In [1]: import numpy as np

In [2]: np.set_printoptions(precision=2, suppress=True, linewidth=140)

In [3]: J = np.loadtxt("x.csv", delimiter=",")

In [4]: J
Out[4]: 
array([[-7.82,  8.86, -5.2 , -3.08,  5.31, -8.55, -1.94, -2.49],
       [-7.96,  8.63, -4.94, -2.91,  4.8 , -8.64, -1.97, -3.13],
       [-8.15,  8.72, -5.28, -2.97,  4.6 , -8.98, -1.78, -3.02],
       [-7.83,  8.93, -4.61, -3.79,  5.1 , -9.24, -1.8 , -3.02],
       [-8.06,  8.73, -5.1 , -2.74,  4.59, -8.93, -1.74, -2.93],
       [-7.75,  9.27, -4.92, -3.03,  4.99, -8.97, -2.14, -3.08],
       [-8.33,  8.43, -5.07, -2.59,  5.25, -8.82, -1.81, -3.21],
       [-7.61,  9.24, -4.6 , -3.26,  5.07, -8.92, -1.48, -2.91],
       [-8.22,  9.02, -5.11, -2.72,  4.98, -8.36, -1.84, -3.14],
       [-8.08,  9.39, -5.42, -3.24,  4.61, -8.74, -2.27, -2.96],
       [-8.04,  9.25, -5.15, -3.38,  5.07, -8.76, -1.76, -2.4 ],
       [ 0.34,  2.45, -9.74, -2.65,  8.93, -8.91,  1.68, -4.25],
       [-0.3 ,  2.91, -8.77, -2.8 ,  8.78, -9.41,  1.92, -3.9 ],
       [-0.26,  2.82, -9.12, -2.94,  8.99, -9.03,  2.44, -3.89],
       [ 0.12,  2.89, -9.  , -2.75,  9.46, -8.77,  2.62, -4.06],
       [ 0.07,  2.99, -9.24, -3.02,  9.14, -9.48,  2.07, -4.18],
       [ 0.06,  2.85, -9.14, -2.71,  9.13, -9.01,  2.  , -3.55],
       [ 0.11,  2.86, -8.88, -2.97,  9.22, -8.71,  1.46, -3.78],
       [ 0.2 ,  2.66, -8.88, -3.48,  9.29, -9.63,  2.11, -4.7 ],
       [ 0.3 ,  3.29, -9.33, -3.1 ,  9.04, -9.42,  2.04, -4.44],
       [-0.36,  3.29, -9.51, -3.39,  8.86, -9.22,  2.57, -4.45],
       [ 0.28,  2.63, -9.19, -3.29,  9.12, -8.47,  2.09, -3.76]])

In [5]: [round(float(x), 2) for x in np.linalg.svd(J, compute_uv=False)[:3]]
Out[5]: [74.48, 29.01, 1.71]

In [6]: np.argsort(-np.linalg.norm(J, axis=0).round(6), kind="stable")[:3]
Out[6]: array([5, 2, 4])

In [7]: round(float(np.linalg.norm(J, 2) / np.linalg.norm(J)), 2)
Out[7]: 0.93

In [8]: round(np.log10(np.linalg.cond(J)))
Out[8]: 2

In [9]: np.linalg.matrix_rank(J, rtol=0.1)
Out[9]: np.int64(2)

In [10]: left, s, VT = np.linalg.svd(J)

In [11]: s
Out[11]: array([74.48, 29.01,  1.71,  1.51,  1.33,  1.2 ,  0.93,  0.87])

In [12]: other = left[:, :2] @ np.diag(s[:2]) @ VT[:2]

In [13]: np.linalg.matrix_rank(J, rtol=0.05)
Out[13]: np.int64(2)

In [14]: round(np.linalg.norm(J - other) / np.linalg.norm(J), 2)
Out[14]: np.float64(0.04)

In [15]: np.round(np.linalg.norm(J - other, 2), 2), round(s[2], 2)
Out[15]: (np.float64(1.71), np.float64(1.71))

In [16]: np.linalg.matrix_rank(other)
Out[16]: np.int64(2)
